$ python3 -q
>>> import numpy as np
>>> import numpy.linalg as la
>>> np.set_printoptions(suppress=True, linewidth=160)
>>> feats = np.load("block6.npy")
>>> feats
array([[0, 1, 0, 0, 0, 0, 1, 0, 0, 0],
       [1, 0, 0, 0, 0, 0, 0, 0, 0, 0],
       [0, 0, 0, 1, 1, 0, 0, 0, 0, 0],
       [0, 0, 1, 0, 1, 0, 0, 1, 0, 0],
       [0, 0, 1, 1, 0, 1, 0, 1, 0, 0],
       [0, 0, 0, 0, 1, 0, 0, 1, 0, 0],
       [1, 0, 0, 0, 0, 0, 0, 0, 0, 0],
       [0, 0, 0, 1, 1, 1, 0, 0, 0, 0],
       [0, 0, 0, 0, 0, 0, 0, 0, 0, 1],
       [0, 0, 0, 0, 0, 0, 0, 0, 1, 0]])
>>> la.cond(feats) > 100
np.True_
>>> [round(float(x), 3) for x in la.svd(feats, compute_uv=False)[:3]]
[2.935, 1.618, 1.473]
>>> np.argsort(-la.norm(feats, axis=0).round(6), kind="stable")[:3]
array([4, 3, 7])
>>> feats @ feats
array([[2, 0, 0, 0, 0, 0, 0, 0, 0, 0],
       [0, 1, 0, 0, 0, 0, 1, 0, 0, 0],
       [0, 0, 2, 1, 1, 1, 0, 2, 0, 0],
       [0, 0, 1, 3, 2, 2, 0, 1, 0, 0],
       [0, 0, 1, 2, 4, 1, 0, 2, 0, 0],
       [0, 0, 1, 2, 1, 2, 0, 1, 0, 0],
       [0, 1, 0, 0, 0, 0, 1, 0, 0, 0],
       [0, 0, 2, 1, 2, 1, 0, 3, 0, 0],
       [0, 0, 0, 0, 0, 0, 0, 0, 1, 0],
       [0, 0, 0, 0, 0, 0, 0, 0, 0, 1]])
>>> np.round(np.sort(la.eigvals(feats).real), 3)
array([-1.618, -1.473, -1.414, -1.   , -0.463,  0.   ,  0.618,  1.   ,  1.414,  2.935])
>>> left, s, Vh = la.svd(feats)
>>> s.round(3) + 0
array([2.935, 1.618, 1.473, 1.414, 1.414, 1.   , 1.   , 0.618, 0.463, 0.   ])
>>> np.argmax(s[:-1] / (s[1:] + 1e-6)) + 1
np.int64(9)
>>> A2 = left[:, :9] @ np.diag(s[:9]) @ Vh[:9]
>>> round(float(np.abs(feats - A2).max()), 3)
0.0
>>> round(la.norm(feats - A2) / la.norm(feats), 3)
np.float64(0.0)
>>> la.matrix_rank(A2)
np.int64(9)
>>> A2.round(3) + 0
array([[0., 1., 0., 0., 0., 0., 1., 0., 0., 0.],
       [1., 0., 0., 0., 0., 0., 0., 0., 0., 0.],
       [0., 0., 0., 1., 1., 0., 0., 0., 0., 0.],
       [0., 0., 1., 0., 1., 0., 0., 1., 0., 0.],
       [0., 0., 1., 1., 0., 1., 0., 1., 0., 0.],
       [0., 0., 0., 0., 1., 0., 0., 1., 0., 0.],
       [1., 0., 0., 0., 0., 0., 0., 0., 0., 0.],
       [0., 0., 0., 1., 1., 1., 0., 0., 0., 0.],
       [0., 0., 0., 0., 0., 0., 0., 0., 0., 1.],
       [0., 0., 0., 0., 0., 0., 0., 0., 1., 0.]])
>>> la.matrix_rank(feats, rtol=0.05)
np.int64(9)
>>> arr = np.array([[2, 0, 0, 2, 0, 0, 0],
...     [0, 2, 2, 0, 2, 1, 0],
...     [0, 2, 0, 0, 3, 2, 0],
...     [1, 0, 0, 0, 0, 0, 0],
...     [0, 0, 3, 0, 0, 0, 0],
...     [0, 2, 1, 0, 0, 3, 0],
...     [0, 0, 0, 0, 0, 0, 1]])
>>> f = np.array([1, 2])
>>> np.array([np.convolve(row, f, "same") for row in arr])
array([[2, 4, 0, 2, 4, 0, 0],
       [0, 2, 6, 4, 2, 5, 2],
       [0, 2, 4, 0, 3, 8, 4],
       [1, 2, 0, 0, 0, 0, 0],
       [0, 0, 3, 6, 0, 0, 0],
       [0, 2, 5, 2, 0, 3, 6],
       [0, 0, 0, 0, 0, 0, 1]])
>>> np.correlate(arr[1], arr[3], "full")
array([0, 0, 0, 0, 0, 0, 0, 2, 2, 0, 2, 1, 0])
>>> np.polyval(f, arr[1])
array([2, 4, 4, 2, 4, 3, 2])
>>> np.flatnonzero(la.matrix_power((arr != 0) + (arr.T != 0) + np.eye(7), 7)[4])
array([1, 2, 4, 5])
>>> round(la.det(arr), 3)
np.float64(48.0)
>>> (la.matrix_power((arr != 0) + (arr.T != 0) + np.eye(7), 7) > 0).astype(int)
array([[1, 0, 0, 1, 0, 0, 0],
       [0, 1, 1, 0, 1, 1, 0],
       [0, 1, 1, 0, 1, 1, 0],
       [1, 0, 0, 1, 0, 0, 0],
       [0, 1, 1, 0, 1, 1, 0],
       [0, 1, 1, 0, 1, 1, 0],
       [0, 0, 0, 0, 0, 0, 1]])
>>> blk = np.stack([arr, -3 * arr, arr[::-1]])
>>> la.matrix_rank(blk.reshape(3, -1))
np.int64(2)
>>> np.round(la.det(blk), 3)
array([     48., -104976.,     -48.])
>>> blk.sum(axis=0)
array([[-4,  0,  0, -4,  0,  0,  1],
       [ 0, -2, -3,  0, -4,  1,  0],
       [ 0, -4,  3,  0, -6, -4,  0],
       [-1,  0,  0,  0,  0,  0,  0],
       [ 0,  2, -6,  0,  3,  2,  0],
       [ 0, -2,  0,  0,  2, -5,  0],
       [ 2,  0,  0,  2,  0,  0, -2]])
>>> K = np.array([[3, 4, 1, 1, 4, 0],
...     [0, 0, 5, 1, 1, 4],
...     [0, 0, 3, 5, 1, 0],
...     [0, 0, 0, 5, 1, 5],
...     [0, 0, 0, 0, 3, 0],
...     [0, 0, 0, 0, 0, 5]])
>>> vals, V = la.eigh(feats)
>>> x0 = np.array([2, 4, 5, 4, 3, 2, 3, 3, 3, 4])
>>> np.round(x0 @ feats @ x0 / (x0 @ x0), 3), round(vals[0], 3), np.round(vals[-1], 3)
(np.float64(1.812), np.float64(-1.618), np.float64(2.935))
>>> np.round(V * np.abs(vals) @ V.T, 3) + 0
array([[1.414, 0.   , 0.   , 0.   , 0.   , 0.   , 0.   , 0.   , 0.   , 0.   ],
       [0.   , 0.707, 0.   , 0.   , 0.   , 0.   , 0.707, 0.   , 0.   , 0.   ],
       [0.   , 0.   , 1.169, 0.244, 0.15 , 0.274, 0.   , 0.691, 0.   , 0.   ],
       [0.   , 0.   , 0.244, 1.467, 0.542, 0.691, 0.   , 0.126, 0.   , 0.   ],
       [0.   , 0.   , 0.15 , 0.542, 1.835, 0.15 , 0.   , 0.542, 0.   , 0.   ],
       [0.   , 0.   , 0.274, 0.691, 0.15 , 1.169, 0.   , 0.244, 0.   , 0.   ],
       [0.   , 0.707, 0.   , 0.   , 0.   , 0.   , 0.707, 0.   , 0.   , 0.   ],
       [0.   , 0.   , 0.691, 0.126, 0.542, 0.244, 0.   , 1.467, 0.   , 0.   ],
       [0.   , 0.   , 0.   , 0.   , 0.   , 0.   , 0.   , 0.   , 1.   , 0.   ],
       [0.   , 0.   , 0.   , 0.   , 0.   , 0.   , 0.   , 0.   , 0.   , 1.   ]])
>>> np.round(la.eigvalsh(feats[1:, 1:]), 3)
array([-1.618, -1.473, -1.   , -0.463,  0.   ,  0.   ,  0.618,  1.   ,  2.935])
>>> np.abs(feats).sum(axis=1).max(), round(float(np.abs(vals).max()), 3)
(np.int64(4), 2.935)
>>> np.round(V * np.maximum(vals, 0) @ V.T, 3)
array([[0.707, 0.5  , 0.   , 0.   , 0.   , 0.   , 0.5  , 0.   , 0.   , 0.   ],
       [0.5  , 0.354, 0.   , 0.   , 0.   , 0.   , 0.354, 0.   , 0.   , 0.   ],
       [0.   , 0.   , 0.584, 0.622, 0.575, 0.137, 0.   , 0.345, 0.   , 0.   ],
       [0.   , 0.   , 0.622, 0.734, 0.771, 0.345, 0.   , 0.563, 0.   , 0.   ],
       [0.   , 0.   , 0.575, 0.771, 0.917, 0.575, 0.   , 0.771, 0.   , 0.   ],
       [0.   , 0.   , 0.137, 0.345, 0.575, 0.584, 0.   , 0.622, 0.   , 0.   ],
       [0.5  , 0.354, 0.   , 0.   , 0.   , 0.   , 0.354, 0.   , 0.   , 0.   ],
       [0.   , 0.   , 0.345, 0.563, 0.771, 0.622, 0.   , 0.734, 0.   , 0.   ],
       [0.   , 0.   , 0.   , 0.   , 0.   , 0.   , 0.   , 0.   , 0.5  , 0.5  ],
       [0.   , 0.   , 0.   , 0.   , 0.   , 0.   , 0.   , 0.   , 0.5  , 0.5  ]])
>>> (np.sign(V[:, -1].round(6)) == np.sign(V[0, -1].round(6))).astype(int)
array([1, 1, 0, 0, 0, 0, 1, 0, 1, 1])
>>> rank = la.matrix_rank(K)
>>> rank
np.int64(5)
>>> null = la.svd(K)[2][rank:].T
>>> np.round(null @ null.T, 3) + 0
array([[ 0.64, -0.48,  0.  ,  0.  ,  0.  ,  0.  ],
       [-0.48,  0.36,  0.  ,  0.  ,  0.  ,  0.  ],
       [ 0.  ,  0.  ,  0.  ,  0.  ,  0.  ,  0.  ],
       [ 0.  ,  0.  ,  0.  ,  0.  ,  0.  ,  0.  ],
       [ 0.  ,  0.  ,  0.  ,  0.  ,  0.  ,  0.  ],
       [ 0.  ,  0.  ,  0.  ,  0.  ,  0.  ,  0.  ]])
>>> [int(la.matrix_rank(K[:, :j + 1])) for j in range(6)]
[1, 1, 2, 3, 4, 5]
>>> np.allclose(K @ null, 0)
True
>>> la.matrix_rank(K.T @ K), la.matrix_rank(K @ K.T)
(np.int64(5), np.int64(5))
>>> [int(la.matrix_rank(np.delete(K, i, axis=0))) for i in range(6)]
[4, 5, 5, 5, 5, 5]
>>> np.round(K @ null, 3) + 0
array([[0.],
       [0.],
       [0.],
       [0.],
       [0.],
       [0.]])
>>> np.round(null[:, 0] / null[np.abs(null[:, 0]).round(6).argmax(), 0], 3) + 0
array([ 1.  , -0.75,  0.  ,  0.  ,  0.  ,  0.  ])
>>> left, s, Vh = la.svd(K)
>>> s.round(3) + 0
array([10.375,  6.776,  5.168,  4.53 ,  2.281,  0.   ])
>>> np.argmax(s[:-1] / (s[1:] + 1e-6)) + 1
np.int64(5)
>>> A2 = left[:, :5] @ np.diag(s[:5]) @ Vh[:5]
>>> la.matrix_rank(K, rtol=0.05)
np.int64(5)
>>> round(la.norm(K - A2) / la.norm(K), 3)
np.float64(0.0)
>>> round(np.abs(K - A2).max(), 3)
np.float64(0.0)
>>> round(float(la.norm(K - A2, 2)), 3), round(float(s[5]), 3)
(0.0, 0.0)
>>> round(float(np.trace(la.pinv(K) @ K)), 3)
5.0
>>> np.unique(K.round(6), axis=0).shape
(6, 6)
>>> np.round(K @ la.pinv(K) @ K, 3) + 0
array([[3., 4., 1., 1., 4., 0.],
       [0., 0., 5., 1., 1., 4.],
       [0., 0., 3., 5., 1., 0.],
       [0., 0., 0., 5., 1., 5.],
       [0., 0., 0., 0., 3., 0.],
       [0., 0., 0., 0., 0., 5.]])
>>> la.lstsq(K[:-1].T, K[-1])[2]
np.int32(5)
